>>> import numpy as np
>>> np.set_printoptions(precision=3, suppress=True, linewidth=140, floatmode="fixed")
>>> arr = np.array([[-2, -1, 0, 1], [2, 1, 0, -1]])
>>> # looks like rank 1
>>> U, sv, VT = np.linalg.svd(arr)
>>> vecs = VT[:(sv > 1e-8).sum()]
>>> rng = np.random.default_rng(80069)
>>> x = arr[0] + -3 * arr[1] + rng.integers(2) * np.eye(4)[2]
>>> print(x)
[-8.000 -4.000  0.000  4.000]
>>> print(np.round(np.linalg.norm(x - vecs.T @ vecs @ x), 3))
0.0
>>> print(np.diag(vecs.T @ vecs))
[0.667 0.167 0.000 0.167]
>>> print(np.linalg.lstsq(arr[:-1].T, arr[-1])[2])
1
>>> print(np.allclose(arr[:-1].T @ np.linalg.lstsq(arr[:-1].T, arr[-1])[0], arr[-1]))
True
>>> print(np.unique(arr.round(6), axis=0).shape)
(2, 4)
>>> print(np.abs(np.diag(np.linalg.qr(arr)[1])) > 1e-9)
[ True False]
>>> print([round(float(x), 3) for x in np.linalg.svd(arr, compute_uv=False)[:3]])
[3.464, 0.0]
>>> print(np.linalg.matrix_rank(arr, rtol=0.1))
1
>>> print(np.round(np.linalg.norm(arr, 2) / np.linalg.norm(arr), 3))
1.0
>>> print(np.argsort(-np.linalg.norm(arr, axis=0).round(6), kind="stable")[:3])
[0 1 3]
>>> w1 = np.array([[-1, -3], [-1, -2], [-1, 0], [-1, -1]])
>>> beta = np.array([-9, 7])
>>> hid = np.maximum(arr @ w1 + beta, 0)
>>> print((hid > 0).mean(axis=0))
[0.000 0.500]
>>> print((hid > 0).astype(int))
[[0 1]
 [0 0]]
>>> print(hid)
[[ 0 14]
 [ 0  0]]
>>> print(np.linalg.matrix_rank(hid))
1
>>> W2 = np.array([[3, 5], [0, 3]])
>>> print(hid @ W2)
[[ 0 42]
 [ 0  0]]
>>> U, sv, VT = np.linalg.svd(arr)
>>> print(sv.round(3) + 0)
[3.464 0.000]
>>> out = U[:, :1] @ np.diag(sv[:1]) @ VT[:1]
>>> print(round(np.linalg.norm(arr - out) / np.linalg.norm(arr), 3))
0.0
>>> print(np.linalg.matrix_rank(arr, rtol=0.05))
1
>>> print(np.round(np.linalg.norm(arr - out, 2), 3), round(float(sv[1]), 3))
0.0 0.0
>>> print(out)
[[-2.000 -1.000  0.000  1.000]
 [ 2.000  1.000  0.000 -1.000]]
